% python3 -q
>>> import numpy as np
>>> import numpy.linalg as la
>>> np.set_printoptions(suppress=True, linewidth=120)
>>> basis = np.array([[2, 2, 0, 3], [3, 0, 1, 0]])
>>> J = np.repeat(basis, 14 // 2, axis=0)
>>> rng = np.random.default_rng(61920)
>>> J = J + 0.3 * rng.normal(size=J.shape)
>>> J.round(2) + 0
array([[ 1.9 ,  1.59,  0.33,  3.01],
       [ 1.65,  2.02, -0.17,  2.66],
       [ 2.38,  2.03, -0.29,  2.8 ],
       [ 2.05,  1.66, -0.45,  2.72],
       [ 1.8 ,  2.32,  0.  ,  3.12],
       [ 2.15,  1.97, -0.07,  3.52],
       [ 1.9 ,  1.98,  0.31,  2.86],
       [ 2.67, -0.13,  1.21,  0.01],
       [ 3.31,  0.13,  0.76,  0.28],
       [ 3.34, -0.21,  1.27, -0.52],
       [ 2.63, -0.63,  1.33, -0.06],
       [ 2.92, -0.11,  0.58,  0.05],
       [ 3.09,  0.28,  0.95,  0.61],
       [ 2.69, -0.31,  0.91, -0.07]])
>>> z = rng.permutation(4)
>>> Y = J[:, z] * rng.choice([-1, 1], 4)
>>> Y.round(2) + 0
array([[ 0.33,  1.59, -1.9 , -3.01],
       [-0.17,  2.02, -1.65, -2.66],
       [-0.29,  2.03, -2.38, -2.8 ],
       [-0.45,  1.66, -2.05, -2.72],
       [ 0.  ,  2.32, -1.8 , -3.12],
       [-0.07,  1.97, -2.15, -3.52],
       [ 0.31,  1.98, -1.9 , -2.86],
       [ 1.21, -0.13, -2.67, -0.01],
       [ 0.76,  0.13, -3.31, -0.28],
       [ 1.27, -0.21, -3.34,  0.52],
       [ 1.33, -0.63, -2.63,  0.06],
       [ 0.58, -0.11, -2.92, -0.05],
       [ 0.95,  0.28, -3.09, -0.61],
       [ 0.91, -0.31, -2.69,  0.07]])
>>> left, _, Vt = la.svd(J.T @ Y)
>>> np.round(la.lstsq(J, Y)[0], 2) + 0
array([[ 0.,  0., -1.,  0.],
       [ 0.,  1.,  0.,  0.],
       [ 1.,  0.,  0.,  0.],
       [ 0.,  0.,  0., -1.]])
>>> basis = J[[8, 6]].astype(float)
>>> for _ in range(4):
...     z = la.norm(J[:, None] - basis, axis=-1).argmin(axis=1)
...     basis = np.array([J[z == j].mean(axis=0) for j in range(2)])
... 
>>> z
array([1, 1, 1, 1, 1, 1, 1, 0, 0, 0, 0, 0, 0, 0])
>>> np.round(basis[1] - basis[0], 2)
array([-0.97,  2.08, -1.05,  2.91])
>>> np.abs(basis[1] - basis[0]).argmax()
np.int64(3)
>>> T = np.stack([J, 3 * J, J[::-1]])
>>> (T @ J.T).shape
(3, 14, 14)
>>> np.round(la.norm(T, axis=(1, 2)), 2)
array([13.67, 41.01, 13.67])
>>> la.matrix_rank(T.reshape(3, -1))
np.int64(2)
>>> la.matrix_rank(T)
array([4, 4, 4])
>>> mat = np.load("dump.npy")
>>> mat
array([[33.38, 44.91, -5.26, 28.67, -5.26],
       [36.07, 45.43, -5.92, 29.24, -5.93],
       [35.41, 44.69, -3.24, 30.04, -4.25],
       [35.16, 44.1 , -6.39, 30.78, -6.01],
       [34.71, 44.05, -4.69, 31.25, -4.91],
       [35.09, 45.49, -4.21, 31.08, -6.34],
       [33.53, 42.98, -5.75, 30.39, -2.43],
       [35.65, 41.62, -5.28, 30.76, -6.04],
       [35.28, 45.77, -4.65, 29.84, -4.67],
       [35.02, 46.4 , -5.72, 30.12, -4.64],
       [35.71, 45.89, -6.75, 29.35, -4.59],
       [36.66, 44.01, -2.62, 31.76, -5.17],
       [34.16, 42.39, -4.89, 30.36, -4.66],
       [36.45, 44.49, -5.21, 31.01, -3.78],
       [34.89, 44.56, -5.65, 28.96, -3.74],
       [35.04, 46.31, -3.77, 29.2 , -4.23],
       [34.92, 44.97, -4.12, 29.12, -5.02],
       [36.53, 45.14, -4.89, 30.6 , -4.73],
       [36.3 , 45.39, -6.28, 31.8 , -5.65],
       [34.28, 45.34, -5.34, 30.47, -4.75],
       [33.69, 46.31, -5.67, 29.94, -4.74],
       [34.91, 43.86, -5.29, 31.25, -4.36],
       [35.68, 44.27, -5.36, 29.95, -4.79]])
>>> z = J[:, 2] > np.median(J[:, 2])
>>> u = J[z].mean(axis=0) - J[~z].mean(axis=0)
>>> (((J - J.mean(axis=0)) @ u > 0) == z).mean()
np.float64(1.0)
>>> z.astype(int)
array([0, 0, 0, 0, 0, 0, 0, 1, 1, 1, 1, 1, 1, 1])
>>> arr = np.load("out12.npy")
>>> arr
array([[-0.08,  0.2 ,  0.42, -0.05, -0.3 ,  0.22],
       [-5.54, -2.95,  0.04,  2.66, -6.05,  0.26],
       [ 0.14,  0.04, -0.22, -0.17, -0.07, -0.14],
       [-0.3 , -0.2 , -0.03, -0.27,  0.01,  0.43]])
>>> left, sigma, Vt = la.svd(arr)
>>> np.argmax(sigma[:-1] / (sigma[1:] + 1e-6)) + 1
np.int64(1)
>>> sigma.round(2)
array([9.12, 0.64, 0.55, 0.29])
>>> Y = left[:, :1] @ np.diag(sigma[:1]) @ Vt[:1]
>>> np.round(la.norm(arr - Y, 2), 2), np.round(sigma[1], 2)
(np.float64(0.64), np.float64(0.64))
>>> np.round(np.abs(arr - Y).max(), 2)
np.float64(0.42)
>>> la.matrix_rank(Y)
np.int64(1)
>>> u, g = arr[1], arr[0]
>>> round(float(u @ g), 2)
1.61
>>> pr = (u @ g) / (u @ u) * u
>>> np.round(g - pr, 2)
array([ 0.03,  0.26,  0.42, -0.1 , -0.18,  0.21])
>>> W = np.array([[-1, 3, -3, 1],
...     [-4, 5, 4, 1],
...     [-3, 2, -1, -1],
...     [1, -4, 2, -3],
...     [-4, 1, 0, -4],
...     [-5, -5, -5, 0]])
>>> beta = np.array([2, 0, -2, -2])
>>> act = np.maximum(arr @ W + beta, 0)
>>> (act > 0).mean(axis=0)
array([1.  , 0.5 , 0.25, 0.25])
>>> (act > 0).astype(int)
array([[1, 1, 0, 0],
       [1, 0, 1, 1],
       [1, 1, 0, 0],
       [1, 0, 0, 0]])
>>> la.matrix_rank(act)
np.int64(3)
>>> basis = np.array([[0, 4, 4], [8, 6, 4], [0, 3, 3], [3, 5, 9]])
>>> np.round(act @ basis, 2)
array([[  3.2 ,   2.68,   1.88],
       [ 17.07, 227.97, 250.73],
       [ 11.92,  21.62,  18.64],
       [  0.  ,   2.92,   2.92]])
>>> W @ basis
array([[ 27,  10,   8],
       [ 43,  31,  25],
       [ 13,  -8, -16],
       [-41, -29, -33],
       [ -4, -30, -48],
       [-40, -65, -55]])
>>> Y = np.c_[mat[:, :4] @ np.array([[2, 1, 6, 1], [0, 0, 5, 1], [5, 8, 4, 4], [9, 9, 7, 2]]), np.array([2, 1, 1, 1, 2, 2, 3, 1, 1, 1, 0, 3, 0, 1, 0, 1, 2, 2, 3, 3, 0, 3, 2])]
>>> Y.round(2)
array([[298.49, 249.33, 604.48, 114.59,   2.  ],
       [305.7 , 251.87, 624.57, 116.3 ,   1.  ],
       [324.98, 279.85, 633.23, 127.22,   1.  ],
       [315.39, 261.06, 621.36, 115.26,   1.  ],
       [327.22, 278.44, 628.5 , 122.5 ,   2.  ],
       [328.85, 281.13, 638.71, 125.9 ,   2.  ],
       [311.82, 261.04, 605.81, 114.29,   3.  ],
       [321.74, 270.25, 616.2 , 117.67,   1.  ],
       [315.87, 266.64, 630.81, 122.13,   1.  ],
       [312.52, 260.34, 630.08, 118.78,   1.  ],
       [301.82, 245.86, 622.16, 113.3 ,   0.  ],
       [346.06, 301.54, 651.85, 133.71,   3.  ],
       [317.11, 268.28, 609.87, 117.71,   0.  ],
       [325.94, 273.86, 637.38, 122.12,   1.  ],
       [302.17, 250.33, 612.26, 114.77,   0.  ],
       [314.03, 267.68, 631.11, 124.67,   1.  ],
       [311.32, 264.04, 621.73, 121.65,   2.  ],
       [324.01, 272.81, 639.52, 123.31,   2.  ],
       [327.4 , 272.26, 642.23, 120.17,   3.  ],
       [316.09, 265.79, 624.31, 119.2 ,   3.  ],
       [308.49, 257.79, 620.59, 117.2 ,   0.  ],
       [324.62, 273.84, 626.35, 120.11,   3.  ],
       [314.11, 262.35, 623.64, 118.41,   2.  ]])
>>> np.round(la.norm(Y - mat @ la.lstsq(mat, Y)[0], axis=0), 2) + 0
array([0.  , 0.  , 0.  , 0.  , 4.18])
>>> np.round(la.norm(la.qr(mat)[0].T @ Y, axis=0) ** 2 / ((Y ** 2).sum(axis=0) + 1e-12), 2)
array([1.  , 1.  , 1.  , 1.  , 0.77])
>>> la.matrix_rank(Y)
np.int64(5)
